% ipython --no-banner

In [1]: import numpy as np

In [2]: np.set_printoptions(precision=2, suppress=True, linewidth=100)

In [3]: X = np.array([[2.42, -3.61, 4.67],
   ...:     [3.16, -1.9, -3.28],
   ...:     [0.1, -2.35, 0.33],
   ...:     [2.16, -3.79, -2.4],
   ...:     [-2.04, 1.25, 5.58],
   ...:     [0.63, 1.35, 5.09],
   ...:     [3.86, -2.06, -2.39],
   ...:     [3.35, -3.45, 4.24],
   ...:     [1.79, -1.36, -3.57],
   ...:     [1.78, 2.59, 4.02],
   ...:     [3.35, -3.14, 2.96],
   ...:     [1.37, -4.09, -3.82]])

In [4]: X.shape
Out[4]: (12, 3)

In [5]: np.unravel_index(np.abs(X).argmax(), X.shape)
Out[5]: (np.int64(4), np.int64(2))

In [6]: round(np.linalg.norm(X), 2)
Out[6]: np.float64(18.26)

In [7]: X.sum(axis=1)
Out[7]: array([ 3.48, -2.02, -1.92, -4.03,  4.79,  7.07, -0.59,  4.14, -3.14,  8.39,  3.17, -6.54])

In [8]: np.linalg.svd(X, compute_uv=False)
Out[8]: array([13.47, 11.46,  4.53])

In [9]: np.abs(X).max()
Out[9]: np.float64(5.58)

In [10]: mat = np.load("run4.npy")

In [11]: mat
Out[11]: 
array([[ 2.17,  0.68, -0.49, -0.51],
       [ 0.68,  1.4 , -0.28, -0.3 ],
       [-0.49, -0.28,  1.2 ,  0.21],
       [-0.51, -0.3 ,  0.21,  1.22]])

In [12]: ev, evecs = np.linalg.eigh(mat)

In [13]: ev.sum(), round(float(np.trace(mat)), 2)
Out[13]: (np.float64(5.99), 5.99)

In [14]: (ev > 1e-8).sum(), (ev < -1e-8).sum()
Out[14]: (np.int64(4), np.int64(0))

In [15]: J = np.load("sample14.npy")

In [16]: J
Out[16]: 
array([[ 3,  0,  0,  0,  0],
       [ 0,  1,  0,  0,  0],
       [ 0,  0, -2,  0,  0],
       [ 0,  0,  0,  2,  0],
       [ 0,  0,  0,  0, -1]])

In [17]: round(float(np.linalg.eigvalsh(J).min()), 2)
Out[17]: -2.0

In [18]: [round(float(np.linalg.det(J[:i, :i])), 2) + 0 for i in range(1, 6)]
Out[18]: [3.0, 3.0, -6.0, -12.0, 12.0]

In [19]: np.all(np.linalg.eigvalsh(J) > 0)
Out[19]: np.False_
